$ python3 -q
>>> import numpy as np
>>> np.set_printoptions(suppress=True, linewidth=200)
>>> tidy = lambda a: np.round(a, 1) + 0
>>> E = np.array([[0, 5, 5, 3], [-5, 0, 3, 0], [-5, -3, 0, 10], [-3, 0, -10, 0]])
>>> x0 = np.array([-1, 0, -7, -8])
>>> target = E @ x0
>>> target
array([-59, -16, -75,  73])
>>> tidy(np.linalg.solve(E, target + E[:, 3]))
array([-1.,  0., -7., -7.])
>>> tidy(np.linalg.solve(E.T, E[0]))
array([1., 0., 0., 0.])
>>> tidy(np.linalg.solve(E, target))
array([-1.,  0., -7., -8.])
>>> tidy(np.linalg.solve(E, 3 * target))
array([ -3.,   0., -21., -24.])
>>> B = np.array([[-1, -2, 0], [3, -2, -2], [2, 0, -2], [2, -3, -2]])
>>> np.linalg.matrix_rank(np.vstack([E, B.T]))
np.int64(4)
>>> np.linalg.matrix_rank(E @ B)
np.int64(3)
>>> np.einsum("ij->j", E)
array([-13,   2,  -2,  13])
>>> B.T @ E.T
array([[ 31,  11,  16, -17],
       [-19,  10, -14,   6],
       [-26,  -6, -14,  20]])
>>> rng = np.random.default_rng(472708)
>>> M = np.eye(8, dtype=int)[rng.permutation(8)] * np.array([0, 3, 3, 1, 2, 2, 3, 2])
>>> M
array([[0, 0, 0, 0, 0, 0, 3, 0],
       [0, 0, 0, 0, 0, 0, 0, 2],
       [0, 3, 0, 0, 0, 0, 0, 0],
       [0, 0, 0, 0, 2, 0, 0, 0],
       [0, 0, 0, 0, 0, 0, 0, 0],
       [0, 0, 3, 0, 0, 0, 0, 0],
       [0, 0, 0, 0, 0, 2, 0, 0],
       [0, 0, 0, 1, 0, 0, 0, 0]])
>>> # rank 7
>>> B = np.array([[1, -3], [0, 2], [0, 1], [0, 0], [-2, 3], [2, 1], [-3, -1], [2, 3]])
>>> np.einsum("ij,ij->i", M, M)
array([9, 4, 9, 4, 0, 9, 4, 1])
>>> np.einsum("ik,kj->ji", M, B)
array([[-9,  4,  0, -4,  0,  0,  4,  0],
       [-3,  6,  6,  6,  0,  3,  2,  0]])
>>> B = M + rng.integers(-2, 3, (8, 7)) @ rng.integers(-2, 3, (7, 8))
>>> B
array([[ -1,  -4,   3,   5,   1,  11,   6,   9],
       [ -6,  -7,   3,   6,   0,   1,   0,   4],
       [  8,   9,  -4,   2,  -1,  -1,  -8,  -5],
       [ -8,  -7,   9,  -1,  10,   8,   3,  -4],
       [ -4,  -4,   2,   2,   1,  -3,  -5, -10],
       [ -7,  -9,   9,  -3,   3,   4,   1,  -7],
       [  0,   6,   2,  -1,   2,   2,   8,   5],
       [ -4,   0,   4,   2,   7,  -5,   2,   4]])
>>> np.abs(B - M).sum(axis=1)
array([37, 25, 35, 48, 31, 40, 24, 27])
>>> q, _ = np.linalg.qr(np.array([[-0.7, 0.4, 0.8, 0.6, -1.4, 0.6],
...     [-0.9, 0.8, -1.7, 0.3, -0.3, 0.4],
...     [-2.4, 0.3, -0.1, -0.5, -1.0, -0.8],
...     [0.5, -0.8, 0.4, -0.6, -1.1, -0.5],
...     [1.1, 0.5, -0.1, 0.4, -1.8, -1.5],
...     [0.1, 1.2, -0.7, 0.1, -0.8, 1.5]]))
>>> W0 = q[:, :6]
>>> tidy(W0)
array([[-0.2, -0.2,  0.7,  0.5, -0.3, -0.4],
       [-0.3, -0.4, -0.7,  0.4, -0.3, -0.2],
       [-0.8,  0.1,  0.1, -0.4, -0.2,  0.3],
       [ 0.2,  0.4, -0.1, -0.4, -0.6, -0.5],
       [ 0.4, -0.4,  0.1,  0. , -0.6,  0.6],
       [ 0. , -0.7,  0.1, -0.6,  0.2, -0.4]])
>>> lab = rng.permutation(6)
>>> lab
array([5, 2, 0, 3, 4, 1])
>>> B = W0[lab][:, lab]
>>> tidy(np.trace(B))
np.float64(-1.9)
>>> np.allclose(B, W0)
False
>>> tidy(np.diag(B))
array([-0.4,  0.1, -0.2, -0.4, -0.6, -0.4])
